$ python3 -q
>>> import numpy as np
>>> import numpy.linalg as la
>>> np.set_printoptions(suppress=True, linewidth=100)
>>> rd = lambda a: np.round(a, 1) + 0
>>> K = np.loadtxt("w.csv", delimiter=",")
>>> K
array([[ 77.,  83.,  80.,  82.,  94.,  85.,  42.,  58.,  91.],
       [ 83., 129., 104., 118.,  94., 115.,  78.,  94.,  95.],
       [ 80., 104.,  97.,  86.,  89.,  96.,  41.,  59.,  84.],
       [ 82., 118.,  86., 136., 106., 114., 106., 118., 114.],
       [ 94.,  94.,  89., 106., 121., 102.,  61.,  79., 120.],
       [ 85., 115.,  96., 114., 102., 109.,  74.,  90., 103.],
       [ 42.,  78.,  41., 106.,  61.,  74., 101., 103.,  74.],
       [ 58.,  94.,  59., 118.,  79.,  90., 103., 109.,  90.],
       [ 91.,  95.,  84., 114., 120., 103.,  74.,  90., 122.]])
>>> evals, V = la.eigh(K)
>>> x0 = np.array([0, 3, 0, 2, 3, -3, -2, 2, 2])
>>> rd(x0 @ K @ x0 / (x0 @ x0)), rd(evals[0]), rd(evals[-1])
(np.float64(141.4), np.float64(0.0), np.float64(839.1))
>>> rd(V * np.maximum(evals, 0) @ V.T)
array([[ 77.,  83.,  80.,  82.,  94.,  85.,  42.,  58.,  91.],
       [ 83., 129., 104., 118.,  94., 115.,  78.,  94.,  95.],
       [ 80., 104.,  97.,  86.,  89.,  96.,  41.,  59.,  84.],
       [ 82., 118.,  86., 136., 106., 114., 106., 118., 114.],
       [ 94.,  94.,  89., 106., 121., 102.,  61.,  79., 120.],
       [ 85., 115.,  96., 114., 102., 109.,  74.,  90., 103.],
       [ 42.,  78.,  41., 106.,  61.,  74., 101., 103.,  74.],
       [ 58.,  94.,  59., 118.,  79.,  90., 103., 109.,  90.],
       [ 91.,  95.,  84., 114., 120., 103.,  74.,  90., 122.]])
>>> print(rd(V * np.abs(evals) @ V.T))
[[ 77.  83.  80.  82.  94.  85.  42.  58.  91.]
 [ 83. 129. 104. 118.  94. 115.  78.  94.  95.]
 [ 80. 104.  97.  86.  89.  96.  41.  59.  84.]
 [ 82. 118.  86. 136. 106. 114. 106. 118. 114.]
 [ 94.  94.  89. 106. 121. 102.  61.  79. 120.]
 [ 85. 115.  96. 114. 102. 109.  74.  90. 103.]
 [ 42.  78.  41. 106.  61.  74. 101. 103.  74.]
 [ 58.  94.  59. 118.  79.  90. 103. 109.  90.]
 [ 91.  95.  84. 114. 120. 103.  74.  90. 122.]]
>>> rd(la.eigvalsh(K[1:, 1:]))
array([  0. ,   0. ,   0. ,   0. ,   0. ,  50.6,  97.5, 775.9])
>>> print((np.sign(V[:, -1].round(6)) == np.sign(V[0, -1].round(6))).astype(int))
[1 1 1 1 1 1 1 1 1]
>>> np.abs(K).sum(axis=1).max(), rd(np.abs(evals).max())
(np.float64(980.0), np.float64(839.1))
>>> print(rd(np.trace(la.pinv(K) @ K)))
3.0
>>> rd(K @ la.pinv(K) @ K)
array([[ 77.,  83.,  80.,  82.,  94.,  85.,  42.,  58.,  91.],
       [ 83., 129., 104., 118.,  94., 115.,  78.,  94.,  95.],
       [ 80., 104.,  97.,  86.,  89.,  96.,  41.,  59.,  84.],
       [ 82., 118.,  86., 136., 106., 114., 106., 118., 114.],
       [ 94.,  94.,  89., 106., 121., 102.,  61.,  79., 120.],
       [ 85., 115.,  96., 114., 102., 109.,  74.,  90., 103.],
       [ 42.,  78.,  41., 106.,  61.,  74., 101., 103.,  74.],
       [ 58.,  94.,  59., 118.,  79.,  90., 103., 109.,  90.],
       [ 91.,  95.,  84., 114., 120., 103.,  74.,  90., 122.]])
>>> print(np.unique(K.round(6), axis=0).shape)
(9, 9)
>>> np.abs(np.diag(la.qr(K)[1])) > 1e-9
array([ True,  True,  True, False, False, False, False, False, False])
>>> M = np.array([[-0.8, -1.3, 1.4, -0.5, 0.7, -0.7, 1.3],
...     [-0.4, 0.4, -1.0, -0.1, -1.5, 1.5, 0.1],
...     [-0.5, -0.2, 0.2, 1.2, -1.0, 0.3, -2.6],
...     [0.7, -1.3, -2.6, 0.7, 0.0, 2.2, -1.0],
...     [1.3, -0.5, -0.2, -0.4, -1.7, 1.5, 0.1]])
>>> np.argsort(-la.norm(K, axis=0).round(6), kind="stable")[:3]
array([3, 1, 8])
>>> print(la.cond(K) > 100)
True
>>> print(la.matrix_rank(K, rtol=0.1))
2
>>> M2 = np.array([[2, 1], [1, 0], [1, 0]])
>>> C = np.array([[0, -1, 1, 1], [-1, -1, -2, -3]])
>>> A = M2 @ C
>>> print(A)
[[-1 -3  0 -1]
 [ 0 -1  1  1]
 [ 0 -1  1  1]]
>>> la.matrix_rank(A, rtol=0.1)
np.int64(2)
>>> la.cond(A) > 100
np.True_
>>> M2 = np.array([[0, -2], [2, -1], [1, 0], [2, 2], [-2, -1], [0, 0], [-2, 1]])
>>> rd(M2.T @ M.T)
array([[-6.2,  2.4,  9.4, -1.8,  1.2],
       [ 2.5,  1.8,  2. ,  0.3, -1.1]])
>>> rd(np.einsum("ik,kj->ji", M, M2))
array([[-6.2,  2.4,  9.4, -1.8,  1.2],
       [ 2.5,  1.8,  2. ,  0.3, -1.1]])
>>> la.matrix_rank(M @ M2)
np.int64(2)
>>> rd(np.einsum("ij,ij->i", M, M))
array([ 7.2,  5.8,  9.6, 15.3,  7.3])
>>> rd(np.einsum("ik,kj->ij", M, M2))
array([[-6.2,  2.5],
       [ 2.4,  1.8],
       [ 9.4,  2. ],
       [-1.8,  0.3],
       [ 1.2, -1.1]])
>>> rank = la.matrix_rank(A)
>>> rank
np.int64(2)
>>> ns = la.svd(A)[2][rank:].T
>>> rd(ns @ ns.T)
array([[ 0.9, -0.2, -0.1, -0.2],
       [-0.2,  0.1,  0.2, -0.1],
       [-0.1,  0.2,  0.6, -0.4],
       [-0.2, -0.1, -0.4,  0.4]])
>>> np.allclose(A @ ns, 0)
True
>>> [int(la.matrix_rank(A[:, :j + 1])) for j in range(4)]
[1, 2, 2, 2]
>>> print(la.matrix_rank(A.T @ A), la.matrix_rank(A @ A.T))
2 2
>>> [int(la.matrix_rank(A[:i])) for i in range(1, len(A) + 1)]
[1, 2, 2]
>>> M2 = A[0, 0] * A[1:] - np.outer(A[1:, 0], A[0])
>>> M2
array([[ 0,  1, -1, -1],
       [ 0,  1, -1, -1]])
>>> print(A[:, 0] / A[0, 0])
[ 1. -0. -0.]
>>> arr = np.load("run3.npy")
>>> arr
array([[-4,  4,  0],
       [-4,  4,  0],
       [ 2, -2,  0]])
>>> f, g = arr[1], arr[0]
>>> f @ f
np.int64(32)
>>> p = (f @ g) / (f @ f) * f
>>> rd(la.norm(f + g) ** 2 + la.norm(f - g) ** 2)
np.float64(128.0)
>>> g - p
array([0., 0., 0.])
>>> print((g - p) @ f)
0.0
>>> proj = np.triu(np.array([[0, 4, 0], [3, 0, 4], [0, 3, -1]]), 1) + np.eye(3)
>>> M2 = proj @ arr @ la.inv(proj)
>>> np.trace(M2), np.trace(arr)
(np.float64(0.0), np.int64(0))
>>> rd(la.det(M2))
np.float64(0.0)
>>> M2
array([[ -20.,  100., -400.],
       [   4.,  -20.,   80.],
       [   2.,  -10.,   40.]])
>>> W1 = np.array([[8, -2, -1, 6, 6, -4], [-4, -9, 5, -7, -6, -1], [-3, 4, 3, 3, 8, 5]])
>>> beta = np.array([-9, -7, 8, -1, 5, -6])
>>> hid = np.maximum(arr @ W1 + beta, 0)
>>> print(hid)
[[ 0  0 32  0  0  6]
 [ 0  0 32  0  0  6]
 [15  7  0 25 29  0]]
>>> rd((hid > 0).mean(axis=0))
array([0.3, 0.3, 0.7, 0.3, 0.3, 0.7])
>>> print(la.matrix_rank(hid))
2
>>> (hid > 0).astype(int)
array([[0, 0, 1, 0, 0, 1],
       [0, 0, 1, 0, 0, 1],
       [1, 1, 0, 1, 1, 0]])
>>> C = np.array([[1, 1], [2, 2], [0, 0], [3, 2], [3, 3], [2, 0]])
>>> hid @ C
array([[ 12,   0],
       [ 12,   0],
       [191, 166]])
>>> (hid @ C).round(6).argmax(axis=1)
array([0, 0, 0])
>>> theta = np.radians(72)
>>> r_ = np.eye(3)
>>> r_[0, 0] = r_[2, 2] = np.cos(theta)
>>> r_[0, 2], r_[2, 0] = -np.sin(theta), np.sin(theta)
>>> print(rd(r_))
[[ 0.3  0.  -1. ]
 [ 0.   1.   0. ]
 [ 1.   0.   0.3]]
>>> M2 = arr @ r_.T
>>> rd(la.svd(arr, compute_uv=False)), rd(la.svd(M2, compute_uv=False))
(array([8.5, 0. , 0. ]), array([8.5, 0. , 0. ]))
>>> np.allclose(arr @ arr.T, M2 @ M2.T)
True
>>> print(np.allclose(la.norm(arr, axis=1), la.norm(M2, axis=1)))
True
>>> print(rd(M2))
[[-1.2  4.  -3.8]
 [-1.2  4.  -3.8]
 [ 0.6 -2.   1.9]]
>>> np.argsort(-la.norm(arr, axis=0).round(6), kind="stable")[:3]
array([0, 1, 2])
>>> rd(la.norm(arr, 2) / la.norm(arr))
np.float64(1.0)
>>> [round(float(x), 1) for x in la.svd(arr, compute_uv=False)[:3]]
[8.5, 0.0, 0.0]
>>> la.matrix_rank(arr, rtol=0.1)
np.int64(1)
>>> q, _ = la.qr(np.array([[0.0, -0.6, -0.9, 1.7, -0.1, 0.2, 1.7, 0.4],
...     [-0.7, 0.9, 0.3, -0.1, 0.7, 0.2, 0.5, 1.4],
...     [-0.2, -0.4, 0.9, 0.1, -0.7, 0.1, 0.5, -1.0],
...     [-0.1, -0.7, 1.2, -0.3, 0.2, 1.3, 0.2, 0.1],
...     [1.9, 0.0, -0.4, 0.1, -1.9, -2.3, 0.5, -1.0],
...     [-2.1, 1.1, -0.3, 1.0, 1.1, -1.3, 0.9, 0.2],
...     [-0.3, -1.4, -0.3, -1.2, -0.9, 0.5, 0.8, 0.1],
...     [-1.3, -1.1, 0.8, 0.8, -1.0, -0.5, -1.0, -1.1]]))
>>> mat = q[:, :6]
>>> rd(mat)
array([[ 0. ,  0.2,  0.5, -0.6,  0.3, -0.3],
       [ 0.2, -0.3, -0.2,  0.1, -0.1, -0.6],
       [ 0.1,  0.2, -0.4, -0.2, -0.3, -0.4],
       [ 0. ,  0.3, -0.5, -0.1,  0.4,  0.4],
       [-0.6, -0.1,  0. , -0.2, -0.6,  0.2],
       [ 0.7, -0.4,  0.2, -0.1, -0.3,  0.4],
       [ 0.1,  0.6,  0.3,  0.6, -0.2, -0.1],
       [ 0.4,  0.5, -0.2, -0.3, -0.4,  0.1]])
>>> x0 = np.array([1, -2, -2, -2, -2, 3])
>>> target = mat @ x0
>>> rd(la.lstsq(mat, target)[0])
array([ 1., -2., -2., -2., -2.,  3.])
>>> rd(la.solve(mat.T @ mat, mat.T @ target))
array([ 1., -2., -2., -2., -2.,  3.])
>>> rng = np.random.default_rng(527205)
>>> target = target + 0.1 * rng.normal(size=8)
>>> rd(target)
array([-1.7, -0.4, -0.2,  1.1,  2. ,  2.8, -2.9,  1.5])
>>> beta, *_ = la.lstsq(mat, target)
>>> beta.round()
array([ 1., -2., -2., -2., -2.,  3.])
>>> [round(float(la.norm(la.solve(mat.T @ mat + lam * np.eye(6), mat.T @ target))), 2) for lam in (0, 1, 10, 100)]
[5.22, 2.61, 0.47, 0.05]
>>> rd(beta)
array([ 0.9, -2.1, -1.9, -2.1, -2. ,  3.1])
